In [1]: import numpy as np

In [2]: np.set_printoptions(precision=2, suppress=True, linewidth=100)

In [3]: other = np.array([[-1, 3],
   ...:     [3, -2],
   ...:     [3, -5],
   ...:     [5, -2],
   ...:     [2, -2],
   ...:     [1, -5],
   ...:     [-1, -3],
   ...:     [-2, 4],
   ...:     [2, 4],
   ...:     [0, -1],
   ...:     [1, 3],
   ...:     [-3, 1],
   ...:     [5, -3],
   ...:     [1, -4],
   ...:     [1, -3]])

In [4]: basis = np.array([[7, -7, -6, 7, 3, 7, 1, -1, 9, -9, -1, -8, 8, -7, 0],
   ...:     [5, 7, -9, -6, -8, 1, 7, 8, -7, -2, -9, -8, 2, 4, -5]])

In [5]: F = other @ basis

In [6]: F
Out[6]: 
array([[  8,  28, -21, -25, -27,  -4,  20,  25, -30,   3, -26, -16,  -2,  19, -15],
       [ 11, -35,   0,  33,  25,  19, -11, -19,  41, -23,  15,  -8,  20, -29,  10],
       [ -4, -56,  27,  51,  49,  16, -32, -43,  62, -17,  42,  16,  14, -41,  25],
       [ 25, -49, -12,  47,  31,  33,  -9, -21,  59, -41,  13, -24,  36, -43,  10],
       [  4, -28,   6,  26,  22,  12, -12, -18,  32, -14,  16,   0,  12, -22,  10],
       [-18, -42,  39,  37,  43,   2, -34, -41,  44,   1,  44,  32,  -2, -27,  25],
       [-22, -14,  33,  11,  21, -10, -22, -23,  12,  15,  28,  32, -14,  -5,  15],
       [  6,  42, -24, -38, -38, -10,  26,  34, -46,  10, -34, -16,  -8,  30, -20],
       [ 34,  14, -48, -10, -26,  18,  30,  30, -10, -26, -38, -48,  24,   2, -20],
       [ -5,  -7,   9,   6,   8,  -1,  -7,  -8,   7,   2,   9,   8,  -2,  -4,   5],
       [ 22,  14, -33, -11, -21,  10,  22,  23, -12, -15, -28, -32,  14,   5, -15],
       [-16,  28,   9, -27, -17, -20,   4,  11, -34,  25,  -6,  16, -22,  25,  -5],
       [ 20, -56,  -3,  53,  39,  32, -16, -29,  66, -39,  22, -16,  34, -47,  15],
       [-13, -35,  30,  31,  35,   3, -27, -33,  37,  -1,  35,  24,   0, -23,  20],
       [ -8, -28,  21,  25,  27,   4, -20, -25,  30,  -3,  26,  16,   2, -19,  15]])

In [7]: np.round(np.linalg.norm(F, 2) / np.linalg.norm(F), 2)
Out[7]: np.float64(0.88)

In [8]: [round(float(x), 2) for x in np.linalg.svd(F, compute_uv=False)[:3]]
Out[8]: [344.51, 182.43, 0.0]
